>>> import numpy as np
>>> np.set_printoptions(precision=1, suppress=True, linewidth=120, floatmode="fixed")
>>> rd = lambda a: np.round(a, 1) + 0
>>> arr = np.load("sample5.npy")
>>> arr
array([[-0.6,  0.2,  0.3],
       [ 0.6, -0.2, -0.2],
       [ 1.8, -0.9, -0.7],
       [-0.8,  0.5,  0.5],
       [ 0.4, -0.3, -0.2],
       [-2.6,  1.4,  1.1],
       [ 1.0, -0.5, -0.5],
       [-1.9,  1.0,  1.0],
       [-1.0,  0.6,  0.5],
       [ 1.3, -0.7, -0.7],
       [ 3.2, -1.7, -1.6],
       [-1.6,  1.0,  0.9],
       [ 0.3, -0.3, -0.3],
       [-0.1, -0.1,  0.0],
       [-0.4,  0.3,  0.2]])
>>> cen = arr - arr.mean(axis=0)
>>> vecs = np.linalg.svd(cen)[2][:1]
>>> A2 = cen - cen @ vecs.T @ vecs
>>> rd((cen @ vecs.T).std(axis=0))
array([1.8])
>>> rd(np.diag(vecs.T @ vecs))
array([0.7, 0.2, 0.2])
>>> rd(np.linalg.norm(A2) / np.linalg.norm(cen))
np.float64(0.1)
>>> x0 = np.array([1, 0, 2])
>>> rhs = arr @ x0
>>> rd(np.linalg.solve(arr.T @ arr, arr.T @ rhs))
array([1.0, 0.0, 2.0])
>>> rd(rhs)
array([ 0.0,  0.2,  0.4,  0.2,  0.0, -0.4,  0.0,  0.1,  0.0, -0.1,  0.0,  0.2, -0.3, -0.1,  0.0])
>>> rng = np.random.default_rng(8202)
>>> rhs = rhs + 0.3 * rng.normal(size=15)
>>> rd(rhs)
array([-0.2,  0.7, -0.1, -0.2,  0.0,  0.0, -0.3,  0.8,  0.2,  0.1, -0.5,  0.2,  0.0, -0.1,  0.1])
>>> c, *_ = np.linalg.lstsq(arr, rhs)
>>> c.round()
array([1.0, 0.0, 1.0])
>>> rd(arr.T @ (rhs - arr @ c))
array([0.0, 0.0, 0.0])
>>> rd(np.linalg.norm(rhs - arr @ c))
np.float64(1.0)
>>> left, sv, Vt = np.linalg.svd(arr)
>>> np.argmax(sv[:-1] / (sv[1:] + 1e-6)) + 1
np.int64(1)
>>> A2 = left[:, :1] @ np.diag(sv[:1]) @ Vt[:1]
>>> rd(np.abs(arr - A2).max())
np.float64(0.1)
>>> rd(np.linalg.norm(arr - A2, 2)), rd(sv[1])
(np.float64(0.4), np.float64(0.4))
>>> np.linalg.matrix_rank(arr, rtol=0.05)
np.int64(2)
>>> rd(A2)
array([[-0.6,  0.3,  0.3],
       [ 0.5, -0.3, -0.3],
       [ 1.7, -0.9, -0.8],
       [-0.9,  0.5,  0.4],
       [ 0.4, -0.2, -0.2],
       [-2.5,  1.4,  1.2],
       [ 1.0, -0.5, -0.5],
       [-1.9,  1.0,  0.9],
       [-1.0,  0.6,  0.5],
       [ 1.3, -0.7, -0.6],
       [ 3.2, -1.7, -1.6],
       [-1.7,  0.9,  0.8],
       [ 0.4, -0.2, -0.2],
       [ 0.0,  0.0,  0.0],
       [-0.4,  0.2,  0.2]])
>>> rank = np.linalg.matrix_rank(A2)
>>> rank
np.int64(1)
>>> null = np.linalg.svd(A2)[2][rank:].T
>>> [int(np.linalg.matrix_rank(np.delete(A2, i, axis=0))) for i in range(15)]
[1, 1, 1, 1, 1, 1, 1, 1, 1, 1, 1, 1, 1, 1, 1]
>>> [int(np.linalg.matrix_rank(A2[:, :j + 1])) for j in range(3)]
[1, 1, 1]
>>> np.linalg.matrix_rank(A2.T @ A2), np.linalg.matrix_rank(A2 @ A2.T)
(np.int64(1), np.int64(1))
>>> A = np.loadtxt("mat.csv", delimiter=",")
>>> A
array([[1.0, 1.0, 0.0, 0.0],
       [0.0, 3.0, 0.0, 0.0],
       [0.0, 0.0, 1.0, 1.0],
       [0.0, 0.0, 0.0, 3.0]])
>>> vals, vecs = np.linalg.eig(A)
>>> A @ vecs[:, 0] - vals[0] * vecs[:, 0]
array([0.0, 0.0, 0.0, 0.0])
>>> rd(np.sort(np.linalg.eigvals(np.linalg.inv(A))))
array([0.3, 0.3, 1.0, 1.0])
>>> rd(np.sort(np.linalg.eigvals(A.T)))
array([1.0, 1.0, 3.0, 3.0])
>>> Q = A.astype(float).copy()
>>> for j in range(4):
...     Q[:, j] -= Q[:, :j] @ (Q[:, :j].T @ Q[:, j])
...     Q[:, j] /= np.linalg.norm(Q[:, j])
... 
>>> Q.T @ Q
array([[1.0, 0.0, 0.0, 0.0],
       [0.0, 1.0, 0.0, 0.0],
       [0.0, 0.0, 1.0, 0.0],
       [0.0, 0.0, 0.0, 1.0]])
>>> J = np.loadtxt("layer3.csv", delimiter=",")
>>> J
array([[-0.1, -0.2, -0.3],
       [ 3.3,  1.1, -1.8],
       [ 9.1,  2.6, -7.0],
       [ 3.0,  0.4, -2.0],
       [ 0.2,  0.1,  0.0],
       [-2.9, -1.2,  1.9],
       [ 2.8,  1.0, -1.7]])
>>> Q, vecs = np.linalg.qr(J[:, :1])[0], np.linalg.qr(J[:, 1:])[0]
>>> sv = np.linalg.svd(Q.T @ vecs, compute_uv=False)
>>> rd(np.linalg.norm(Q @ Q.T - vecs @ vecs.T, 2))
np.float64(1.0)
>>> rd(np.degrees(np.arccos(sv.clip(0, 1))))
array([4.7])
>>> x0 = np.array([0, -1, -3])
>>> rhs = J @ x0
>>> rd(np.linalg.lstsq(J, rhs)[0])
array([ 0.0, -1.0, -3.0])
>>> rd(rhs)
array([ 1.1,  4.3, 18.4,  5.6, -0.1, -4.5,  4.1])
>>> rhs = rhs + 0.1 * rng.normal(size=7)
>>> rd(rhs)
array([ 1.1,  4.3, 18.5,  5.6, -0.1, -4.3,  4.0])
>>> c, *_ = np.linalg.lstsq(J, rhs)
>>> rd(c)
array([ 0.0, -1.2, -3.1])
>>> c.round()
array([-0.0, -1.0, -3.0])
>>> rd(J.T @ (rhs - J @ c))
array([0.0, 0.0, 0.0])
>>> rd(np.linalg.norm(rhs - J @ c))
np.float64(0.2)
>>> np.linalg.cond(J) > 100
np.False_
>>> np.linalg.matrix_rank(J, rtol=0.1)
np.int64(1)
>>> [round(float(x), 1) for x in np.linalg.svd(J, compute_uv=False)[:3]]
[13.8, 0.9, 0.5]
>>> G = J.T @ J
>>> rd(np.linalg.svd(J, compute_uv=False) ** 2)
array([191.4,   0.8,   0.3])
>>> np.allclose(G, G.T)
True
>>> rd(np.trace(G)), rd((J ** 2).sum())
(np.float64(192.4), np.float64(192.4))
>>> hat = J @ np.linalg.solve(J.T @ J, J.T)
>>> rd(np.linalg.eigvalsh(hat))
array([0.0, 0.0, 0.0, 0.0, 1.0, 1.0, 1.0])
>>> rd(np.trace(hat))
np.float64(3.0)
>>> np.allclose(hat @ hat, hat)
True
>>> rd(np.diag(hat))
array([0.2, 0.5, 0.9, 0.8, 0.0, 0.4, 0.2])
>>> mat = np.load("dump.npy")
>>> rd(mat)
array([[ 1.9,  0.4,  0.9,  3.2,  0.4],
       [ 0.5,  0.5,  0.6, -1.9,  1.5],
       [ 0.3,  0.7,  0.0,  0.4, -0.7],
       [ 1.2,  0.7,  1.1, -2.3,  2.6]])
>>> rd(np.trace(np.linalg.pinv(mat) @ mat))
np.float64(3.0)
>>> np.unique(mat.round(6), axis=0).shape
(4, 5)
>>> np.abs(np.diag(np.linalg.qr(mat)[1])) > 1e-9
array([ True,  True,  True, False])
>>> left, sv, Vt = np.linalg.svd(mat)
>>> rd(sv)
array([4.9, 3.6, 0.9, 0.0])
>>> A2 = left[:, :3] @ np.diag(sv[:3]) @ Vt[:3]
>>> rd(np.abs(mat - A2).max())
np.float64(0.0)
>>> rd(np.linalg.norm(mat - A2, 2)), rd(sv[3])
(np.float64(0.0), np.float64(0.0))
>>> np.linalg.matrix_rank(mat, rtol=0.05)
np.int64(3)
>>> rank = np.linalg.matrix_rank(mat)
>>> rank
np.int64(3)
>>> null = np.linalg.svd(mat)[2][rank:].T
>>> rd(mat @ null)
array([[0.0, 0.0],
       [0.0, 0.0],
       [0.0, 0.0],
       [0.0, 0.0]])
>>> null.shape
(5, 2)
>>> np.allclose(mat @ null, 0)
True
>>> np.linalg.matrix_rank(mat.T @ mat), np.linalg.matrix_rank(mat @ mat.T)
(np.int64(3), np.int64(3))
>>> [int(np.linalg.matrix_rank(np.delete(mat, i, axis=0))) for i in range(4)]
[3, 3, 3, 3]
>>> M = np.load("test13.npy")
>>> M
array([[ 0, -2,  0, -2,  2, -2,  1,  0],
       [ 0,  0, -2, -2,  0,  2,  1,  1],
       [-1,  0,  1,  2, -2,  2,  1, -2],
       [-1, -2,  0, -1,  1,  1, -1,  1],
       [ 0,  0,  0, -1,  0,  2, -1,  1],
       [ 1, -2, -2, -1, -1,  0,  0,  0],
       [ 0,  0,  2,  1,  1,  1,  2,  0],
       [ 1,  2,  0,  1,  1,  0,  1,  0]])
>>> blk = np.stack([M, 5 * M, M[::-1]])
>>> blk.shape
(3, 8, 8)
>>> rd(np.linalg.norm(blk, axis=(1, 2)))
array([ 9.8, 49.2,  9.8])
>>> (blk @ M.T).shape
(3, 8, 8)
>>> data = np.load("data.npy")
>>> data
array([[49, 21],
       [21,  9]])
>>> left, sv, Vt = np.linalg.svd(data)
>>> rd(sv)
array([58.0,  0.0])
>>> A2 = left[:, :1] @ np.diag(sv[:1]) @ Vt[:1]
>>> rd(np.linalg.norm(data - A2, 2)), rd(sv[1])
(np.float64(0.0), np.float64(0.0))
>>> np.linalg.matrix_rank(A2)
np.int64(1)
>>> rd(np.linalg.norm(data - A2) / np.linalg.norm(data))
np.float64(0.0)
>>> blk = np.stack([data, -1 * data, data[::-1]])
>>> blk.shape
(3, 2, 2)
>>> np.linalg.matrix_rank(blk.reshape(3, -1))
np.int64(2)
>>> rd(np.linalg.norm(blk, axis=(1, 2)))
array([58.0, 58.0, 58.0])
>>> (blk @ data.T).shape
(3, 2, 2)
>>> left, sv, Vt = np.linalg.svd(mat)
>>> vecs = Vt[:(sv > 1e-8).sum()]
>>> x0 = mat[3] + -1 * mat[1] + rng.integers(2) * np.eye(5)[2]
>>> rd(x0)
array([ 0.7,  0.2,  0.6, -0.4,  1.0])
>>> np.allclose(vecs.T @ vecs @ x0, x0)
True
>>> np.linalg.matrix_rank(np.vstack([mat, x0]))
np.int64(3)
>>> rd(vecs.T @ vecs)
array([[ 0.5,  0.3,  0.2,  0.2,  0.2],
       [ 0.3,  0.7,  0.1, -0.2, -0.2],
       [ 0.2,  0.1,  0.2,  0.1,  0.3],
       [ 0.2, -0.2,  0.1,  0.9, -0.1],
       [ 0.2, -0.2,  0.3, -0.1,  0.7]])
>>> F = np.load("out3.npy")
>>> F
array([[5.0, 0.0, 4.0, 4.0],
       [0.0, 5.0, 0.0, 0.0],
       [4.0, 0.0, 5.0, 4.0],
       [4.0, 0.0, 4.0, 5.0]])
>>> A2 = F[0, 0] * F[1:] - np.outer(F[1:, 0], F[0])
>>> A2
array([[ 0.0, 25.0,  0.0,  0.0],
       [ 0.0,  0.0,  9.0,  4.0],
       [ 0.0,  0.0,  4.0,  9.0]])
>>> F[:, 0] / F[0, 0]
array([1.0, 0.0, 0.8, 0.8])
>>> low = np.linalg.cholesky(F)
>>> rd(np.prod(np.diag(low)) ** 2), rd(np.linalg.det(F))
(np.float64(65.0), np.float64(65.0))
>>> rd(low @ low.T)
array([[5.0, 0.0, 4.0, 4.0],
       [0.0, 5.0, 0.0, 0.0],
       [4.0, 0.0, 5.0, 4.0],
       [4.0, 0.0, 4.0, 5.0]])
>>> rd(low)
array([[2.2, 0.0, 0.0, 0.0],
       [0.0, 2.2, 0.0, 0.0],
       [1.8, 0.0, 1.3, 0.0],
       [1.8, 0.0, 0.6, 1.2]])
>>> rd(np.linalg.eigvals(F).sum().real)
np.float64(20.0)
>>> np.kron(np.eye(2, dtype=int), F)
array([[5.0, 0.0, 4.0, 4.0, 0.0, 0.0, 0.0, 0.0],
       [0.0, 5.0, 0.0, 0.0, 0.0, 0.0, 0.0, 0.0],
       [4.0, 0.0, 5.0, 4.0, 0.0, 0.0, 0.0, 0.0],
       [4.0, 0.0, 4.0, 5.0, 0.0, 0.0, 0.0, 0.0],
       [0.0, 0.0, 0.0, 0.0, 5.0, 0.0, 4.0, 4.0],
       [0.0, 0.0, 0.0, 0.0, 0.0, 5.0, 0.0, 0.0],
       [0.0, 0.0, 0.0, 0.0, 4.0, 0.0, 5.0, 4.0],
       [0.0, 0.0, 0.0, 0.0, 4.0, 0.0, 4.0, 5.0]])
>>> rd(np.poly(F))
array([   1.0,  -20.0,  102.0, -148.0,   65.0])
>>> rd(np.linalg.det(2 * F)), rd(np.linalg.det(F))
(np.float64(1040.0), np.float64(65.0))
>>> m1 = np.load("run18.npy")
>>> m1
array([[ 1, -1,  1, -1, -1,  1, -1,  1],
       [ 1,  1,  1,  1, -1, -1, -1, -1],
       [ 1, -1,  1, -1,  1, -1,  1, -1],
       [ 1,  1, -1, -1, -1, -1,  1,  1]])
>>> left, sv, Vt = np.linalg.svd(m1, full_matrices=False)
>>> rd(sv)
array([2.8, 2.8, 2.8, 2.8])
>>> rd(np.cumsum(sv ** 2) / np.sum(sv ** 2))
array([0.3, 0.5, 0.8, 1.0])
>>> rd(Vt @ Vt.T)
array([[1.0, 0.0, 0.0, 0.0],
       [0.0, 1.0, 0.0, 0.0],
       [0.0, 0.0, 1.0, 0.0],
       [0.0, 0.0, 0.0, 1.0]])
>>> (sv > 1e-8).sum()
np.int64(4)
>>> rd(sv / sv[0])
array([1.0, 1.0, 1.0, 1.0])
>>> u, r1 = m1[0], m1[2]
>>> u @ r1
np.int64(0)
>>> p = (u @ r1) / (u @ u) * u
>>> rd(np.linalg.norm(u + r1) ** 2 + np.linalg.norm(u - r1) ** 2)
np.float64(32.0)
>>> theta = np.radians(15)
>>> R = np.eye(8)
>>> R[6, 6] = R[3, 3] = np.cos(theta)
>>> R[6, 3], R[3, 6] = -np.sin(theta), np.sin(theta)
>>> rd(R)
array([[ 1.0,  0.0,  0.0,  0.0,  0.0,  0.0,  0.0,  0.0],
       [ 0.0,  1.0,  0.0,  0.0,  0.0,  0.0,  0.0,  0.0],
       [ 0.0,  0.0,  1.0,  0.0,  0.0,  0.0,  0.0,  0.0],
       [ 0.0,  0.0,  0.0,  1.0,  0.0,  0.0,  0.3,  0.0],
       [ 0.0,  0.0,  0.0,  0.0,  1.0,  0.0,  0.0,  0.0],
       [ 0.0,  0.0,  0.0,  0.0,  0.0,  1.0,  0.0,  0.0],
       [ 0.0,  0.0,  0.0, -0.3,  0.0,  0.0,  1.0,  0.0],
       [ 0.0,  0.0,  0.0,  0.0,  0.0,  0.0,  0.0,  1.0]])
>>> A2 = m1 @ R.T
>>> rd(np.abs(A2 - m1).max(axis=0))
array([0.0, 0.0, 0.0, 0.3, 0.0, 0.0, 0.3, 0.0])
>>> np.allclose(np.linalg.norm(m1, axis=1), np.linalg.norm(A2, axis=1))
True
>>> np.allclose(m1 @ m1.T, A2 @ A2.T)
True
>>> rd(np.linalg.svd(m1, compute_uv=False)), rd(np.linalg.svd(A2, compute_uv=False))
(array([2.8, 2.8, 2.8, 2.8]), array([2.8, 2.8, 2.8, 2.8]))
>>> rd(A2)
array([[ 1.0, -1.0,  1.0, -1.2, -1.0,  1.0, -0.7,  1.0],
       [ 1.0,  1.0,  1.0,  0.7, -1.0, -1.0, -1.2, -1.0],
       [ 1.0, -1.0,  1.0, -0.7,  1.0, -1.0,  1.2, -1.0],
       [ 1.0,  1.0, -1.0, -0.7, -1.0, -1.0,  1.2,  1.0]])
>>> A2 = m1 / np.sqrt((m1 ** 2).mean(axis=1, keepdims=True))
>>> A2[1]
array([ 1.0,  1.0,  1.0,  1.0, -1.0, -1.0, -1.0, -1.0])
>>> m1 - m1.mean(axis=1, keepdims=True)
array([[ 1.0, -1.0,  1.0, -1.0, -1.0,  1.0, -1.0,  1.0],
       [ 1.0,  1.0,  1.0,  1.0, -1.0, -1.0, -1.0, -1.0],
       [ 1.0, -1.0,  1.0, -1.0,  1.0, -1.0,  1.0, -1.0],
       [ 1.0,  1.0, -1.0, -1.0, -1.0, -1.0,  1.0,  1.0]])
>>> np.linalg.matrix_rank(A2) == np.linalg.matrix_rank(m1)
np.True_
>>> np.linalg.matrix_rank(m1 - m1.mean(axis=1, keepdims=True))
np.int64(4)
>>> rd(np.linalg.norm(A2, axis=1))
array([2.8, 2.8, 2.8, 2.8])
>>> W1 = np.array([[1, 2, 2, 1],
...     [2, 1, 1, 0],
...     [0, 3, 0, 0],
...     [0, 3, 2, 0],
...     [1, 2, 2, 2],
...     [1, 0, 0, 0],
...     [3, 0, 2, 3],
...     [3, 2, 1, 0]])
>>> c = np.array([2, 1, 2, 2])
>>> H = np.maximum(m1 @ W1 + c, 0)
>>> np.linalg.matrix_rank(H)
np.int64(4)
>>> rd((H > 0).mean(axis=0))
array([0.8, 0.8, 0.8, 0.5])
>>> basis = np.array([[5, 6], [-7, 1], [-7, 7], [-7, 9]])
>>> (H @ basis).round(6).argmax(axis=1)
array([1, 1, 1, 1])
>>> W1 @ basis
array([[-30,  31],
       [ -4,  20],
       [-21,   3],
       [-35,  17],
       [-37,  40],
       [  5,   6],
       [-20,  59],
       [ -6,  27]])
>>> H @ basis
array([[ -9,   8],
       [-56,  20],
       [-93, 108],
       [-11, 118]])
